$ python3 -q
>>> import numpy as np
>>> np.set_printoptions(precision=3, suppress=True, linewidth=160)
>>> J = np.load("x.npy")
>>> print(J)
[[0.167 0.083 0.25  0.25  0.25 ]
 [0.091 0.182 0.182 0.273 0.273]
 [0.25  0.    0.375 0.25  0.125]
 [0.    0.2   0.    0.4   0.4  ]
 [0.25  0.25  0.25  0.125 0.125]]
>>> M2 = J / np.sqrt((J ** 2).mean(axis=1, keepdims=True))
>>> print(np.linalg.matrix_rank(M2) == np.linalg.matrix_rank(J))
True
>>> print(M2[2])
[1.054 0.    1.581 1.054 0.527]
>>> print(J - J.mean(axis=1, keepdims=True))
[[-0.033 -0.117  0.05   0.05   0.05 ]
 [-0.109 -0.018 -0.018  0.073  0.073]
 [ 0.05  -0.2    0.175  0.05  -0.075]
 [-0.2    0.    -0.2    0.2    0.2  ]
 [ 0.05   0.05   0.05  -0.075 -0.075]]
>>> print(np.linalg.matrix_rank(J - J.mean(axis=1, keepdims=True)))
4
>>> print(np.linalg.matrix_power(J, 100))
[[0.148 0.152 0.199 0.263 0.238]
 [0.148 0.152 0.199 0.263 0.238]
 [0.148 0.152 0.199 0.263 0.238]
 [0.148 0.152 0.199 0.263 0.238]
 [0.148 0.152 0.199 0.263 0.238]]
>>> p = np.eye(5)[3]
>>> for _ in range(3):
...     p = p @ J
...     print(p.round(3))
... 
[0.  0.2 0.  0.4 0.4]
[0.118 0.216 0.136 0.265 0.265]
[0.14  0.168 0.186 0.262 0.244]
>>> print(round(float(np.linalg.norm(J, 1)), 3), round(float(np.linalg.norm(J, np.inf)), 3))
1.298 1.0
>>> print(round(float(J[0] @ J[1]), 3))
0.212
>>> print(round(np.linalg.norm(J) ** 2 / np.linalg.norm(J, 2) ** 2, 3))
1.236
>>> print(np.linalg.norm(J, axis=0))
[0.401 0.377 0.547 0.612 0.573]
>>> print(round(float(np.linalg.norm(J[0], 1)), 3), round(float(np.linalg.norm(J[0], np.inf)), 3))
1.0 0.25
>>> print(round(float(np.linalg.norm(J[0] - J[1])), 3))
0.145
>>> M2 = np.array([[2, 2], [1, 1]])
>>> mat = np.tile(M2, (2, 2))
>>> print(mat)
[[2 2 2 2]
 [1 1 1 1]
 [2 2 2 2]
 [1 1 1 1]]
>>> # column 1 repeats column 0
>>> r = np.linalg.matrix_rank(mat)
>>> print(r)
1
>>> N = np.linalg.svd(mat)[2][r:].T
>>> print([int(np.linalg.matrix_rank(np.delete(mat, i, axis=0))) for i in range(4)])
[1, 1, 1, 1]
>>> print(N.shape)
(4, 3)
>>> print([int(np.linalg.matrix_rank(mat[:, :j + 1])) for j in range(4)])
[1, 1, 1, 1]
>>> print([int(np.linalg.matrix_rank(mat[:i])) for i in range(1, len(mat) + 1)])
[1, 1, 1, 1]
>>> print(N @ N.T)
[[ 0.75 -0.25 -0.25 -0.25]
 [-0.25  0.75 -0.25 -0.25]
 [-0.25 -0.25  0.75 -0.25]
 [-0.25 -0.25 -0.25  0.75]]
>>> q, _ = np.linalg.qr(np.array([[1.2, 0.4, -0.2, 0.0, 0.7],
...     [1.0, -1.5, -1.5, 2.4, -0.2],
...     [0.3, -0.6, 0.4, -0.2, -0.8],
...     [1.0, -0.7, 0.8, -0.4, 0.7],
...     [-0.5, -0.7, 1.5, 0.7, 0.1]]))
>>> evals = np.array([-1, 0, -1, 8, -9])
>>> W0 = q @ np.diag(evals) @ q.T
>>> print(W0)
[[ 0.882  0.719 -3.99  -0.627  2.307]
 [ 0.719 -0.23  -0.455 -0.762  1.469]
 [-3.99  -0.455 -4.309  4.895 -2.682]
 [-0.627 -0.762  4.895 -1.805 -1.702]
 [ 2.307  1.469 -2.682 -1.702  2.462]]
>>> rng = np.random.default_rng(48)
>>> lab = rng.permutation(5)
>>> print(lab)
[2 4 3 0 1]
>>> M2 = W0[lab][:, lab]
>>> print(np.round(np.trace(M2), 3))
-3.0
>>> print(np.allclose(M2, W0))
False
>>> print(np.round(np.sort(np.abs(np.linalg.eigvals(M2))), 3) + 0)
[0. 1. 1. 8. 9.]
>>> evals, vecs = np.linalg.eigh(W0)
>>> print(np.abs(vecs[:, -1]).round(6).argmax())
4
>>> print(np.linalg.eigvalsh(W0 + 5 * np.eye(5)))
[-4.  4.  4.  5. 13.]
>>> print(np.round(np.linalg.eigvalsh(W0 @ W0), 3) + 0)
[ 0.  1.  1. 64. 81.]
>>> print(evals.sum(), np.trace(W0))
-3.0 -3.0
>>> print(vecs @ np.diag(evals) @ vecs.T)
[[ 0.882  0.719 -3.99  -0.627  2.307]
 [ 0.719 -0.23  -0.455 -0.762  1.469]
 [-3.99  -0.455 -4.309  4.895 -2.682]
 [-0.627 -0.762  4.895 -1.805 -1.702]
 [ 2.307  1.469 -2.682 -1.702  2.462]]
>>> left, sig, Vt = np.linalg.svd(W0)
>>> vecs = Vt[:(sig > 1e-8).sum()]
>>> vec = W0[4] + -2 * W0[0] + rng.integers(2) * np.eye(5)[1]
>>> print(vec)
[ 0.543  1.031  5.298 -0.448 -2.151]
>>> print(np.diag(vecs.T @ vecs))
[0.744 0.619 0.927 0.973 0.737]
>>> F = np.load("a.npy")
>>> print(F)
[[ 0.9 -0.3 -0.3 -0.1]
 [-0.3  0.1 -0.9 -0.3]
 [-0.3 -0.9  0.1 -0.3]
 [-0.1 -0.3 -0.3  0.9]]
>>> evals, vecs = np.linalg.eig(F)
>>> print(np.sort(np.linalg.eigvals(F @ F)))
[1. 1. 1. 1.]
>>> print(np.round(np.prod(evals), 3))
-1.0
>>> print(np.round(F @ vecs[:, 0] - evals[0] * vecs[:, 0], 3) + 0)
[0. 0. 0. 0.]
>>> print(np.linalg.matrix_rank(F))
4
>>> print(np.diff(F, axis=0))
[[-1.2  0.4 -0.6 -0.2]
 [ 0.  -1.   1.   0. ]
 [ 0.2  0.6 -0.4  1.2]]
>>> print(np.count_nonzero(F))
16
>>> print(F.shape)
(4, 4)
>>> lab = rng.permutation(4)
>>> print(lab)
[2 3 0 1]
>>> M2 = F[lab][:, lab]
>>> print(np.diag(M2))
[0.1 0.9 0.9 0.1]
>>> print(np.sort(np.abs(np.linalg.eigvals(M2))))
[1. 1. 1. 1.]
>>> print(M2)
[[ 0.1 -0.3 -0.3 -0.9]
 [-0.3  0.9 -0.1 -0.3]
 [-0.3 -0.1  0.9 -0.3]
 [-0.9 -0.3 -0.3  0.1]]
>>> print(np.allclose(F @ F.T, F.T @ F))
True
>>> print(np.trace(F))
2.0
>>> print(np.allclose(F, F.T))
True
>>> print(np.linalg.matrix_power(F, 3))
[[ 0.9 -0.3 -0.3 -0.1]
 [-0.3  0.1 -0.9 -0.3]
 [-0.3 -0.9  0.1 -0.3]
 [-0.1 -0.3 -0.3  0.9]]
>>> print([round(float(x), 3) for x in np.linalg.svd(mat, compute_uv=False)[:3]])
[6.325, 0.0, 0.0]
>>> print(np.linalg.matrix_rank(mat, rtol=0.1))
1
>>> print(np.linalg.cond(mat) > 100)
True
>>> print(np.argsort(-np.linalg.norm(mat, axis=0).round(6), kind="stable")[:3])
[0 1 2]
>>> u = np.array([-1, -3]) + 0.5
>>> K = np.eye(2) - 2 * np.outer(u, u) / (u @ u)
>>> print(K)
[[ 0.923 -0.385]
 [-0.385 -0.923]]
>>> # symmetric
>>> print(round(np.linalg.eigvals(W0).sum().real, 3))
-3.0
>>> print(np.round(np.linalg.eigvals(W0), 3) + 0)
[ 8. -9.  0. -1. -1.]
>>> print(round(float(np.linalg.det(W0.T)), 3))
-0.0
>>> print(np.round(np.einsum("ij,ji->", W0, W0), 3))
147.0
>>> print(np.round(np.linalg.det(W0[::-1]), 3))
-0.0
>>> evals, vecs = np.linalg.eigh(K)
>>> print(evals.sum(), np.trace(K))
0.0 0.0
>>> print(np.abs(vecs[:, -1]))
[0.981 0.196]
>>> print(np.linalg.eigvalsh(K @ K))
[1. 1.]
>>> print(vecs @ np.diag(evals) @ vecs.T)
[[ 0.923 -0.385]
 [-0.385 -0.923]]
>>> print(evals)
[-1.  1.]
>>> print(np.round(vecs.T @ K @ vecs, 3) + 0)
[[-1.  0.]
 [ 0.  1.]]
>>> print((evals > 1e-8).sum(), (evals < -1e-8).sum())
1 1
>>> arr = np.load("mat.npy")
>>> print(arr)
[[-0.752  0.173  0.577]
 [-0.46   0.032 -0.21 ]
 [-0.334  0.444 -0.742]
 [-0.334 -0.878 -0.269]]
>>> M2 = np.c_[arr[:, :1] @ np.array([[5]]), np.array([3, 0, 0, -3])]
>>> print(M2)
[[-3.76   3.   ]
 [-2.298  0.   ]
 [-1.671  0.   ]
 [-1.671 -3.   ]]
>>> print(np.linalg.matrix_rank(M2))
2
>>> print(np.linalg.norm(M2 - arr @ np.linalg.lstsq(arr, M2)[0], axis=0))
[0.    0.168]
>>> print(np.linalg.matrix_rank(np.c_[arr, M2]))
4
>>> data = np.load("dump.npy")
>>> print(data)
[[1.    0.9   0.81  0.729 0.656]
 [0.9   1.    0.9   0.81  0.729]
 [0.81  0.9   1.    0.9   0.81 ]
 [0.729 0.81  0.9   1.    0.9  ]
 [0.656 0.729 0.81  0.9   1.   ]]
>>> # symmetric
>>> print(np.linalg.matrix_power(data, 2))
[[3.428 3.598 3.617 3.506 3.28 ]
 [3.598 3.808 3.848 3.742 3.506]
 [3.617 3.848 3.932 3.848 3.617]
 [3.506 3.742 3.848 3.808 3.598]
 [3.28  3.506 3.617 3.598 3.428]]
>>> print((data + data.T) / 2)
[[1.    0.9   0.81  0.729 0.656]
 [0.9   1.    0.9   0.81  0.729]
 [0.81  0.9   1.    0.9   0.81 ]
 [0.729 0.81  0.9   1.    0.9  ]
 [0.656 0.729 0.81  0.9   1.   ]]
>>> print(np.allclose(data @ data.T, data.T @ data))
True
>>> print(round(float(np.linalg.det(data)), 3))
0.001
>>> M = np.array([[0, 0, 0, 0], [0, 0, 0, 1], [0, 0, 0, 1], [0, 1, 1, 0]])
>>> # 2 blocks once reordered
>>> M2 = F + rng.integers(-2, 3, (4, 1)) @ rng.integers(-2, 3, (1, 4))
>>> print(M2)
[[ 2.9 -0.3 -4.3 -0.1]
 [ 0.7  0.1 -2.9 -0.3]
 [ 1.7 -0.9 -3.9 -0.3]
 [ 1.9 -0.3 -4.3  0.9]]
>>> print(M2 - F)
[[ 2.  0. -4.  0.]
 [ 1.  0. -2.  0.]
 [ 2.  0. -4.  0.]
 [ 2.  0. -4.  0.]]
>>> print(np.linalg.matrix_rank(M2 - F, tol=1e-8))
1
>>> M2 = np.array([[-2, -4, 3], [-3, 2, -1]])
>>> Z = np.kron(M2, M)
>>> print(np.linalg.matrix_rank(Z))
4
>>> print(Z.shape)
(8, 12)
>>> P = np.triu(np.array([[-2, -1, -3, -1, -3],
...     [-2, 1, -3, -2, 1],
...     [-3, 0, 2, -3, -2],
...     [0, 2, -3, -2, 1],
...     [0, 2, -1, -3, 1]]), 1) + np.eye(5)
>>> M2 = P @ data @ np.linalg.inv(P)
>>> print(np.trace(M2), np.trace(data))
5.0 5.0
>>> print(np.poly(M2))
[ 1.    -5.     3.298 -0.666  0.051 -0.001]
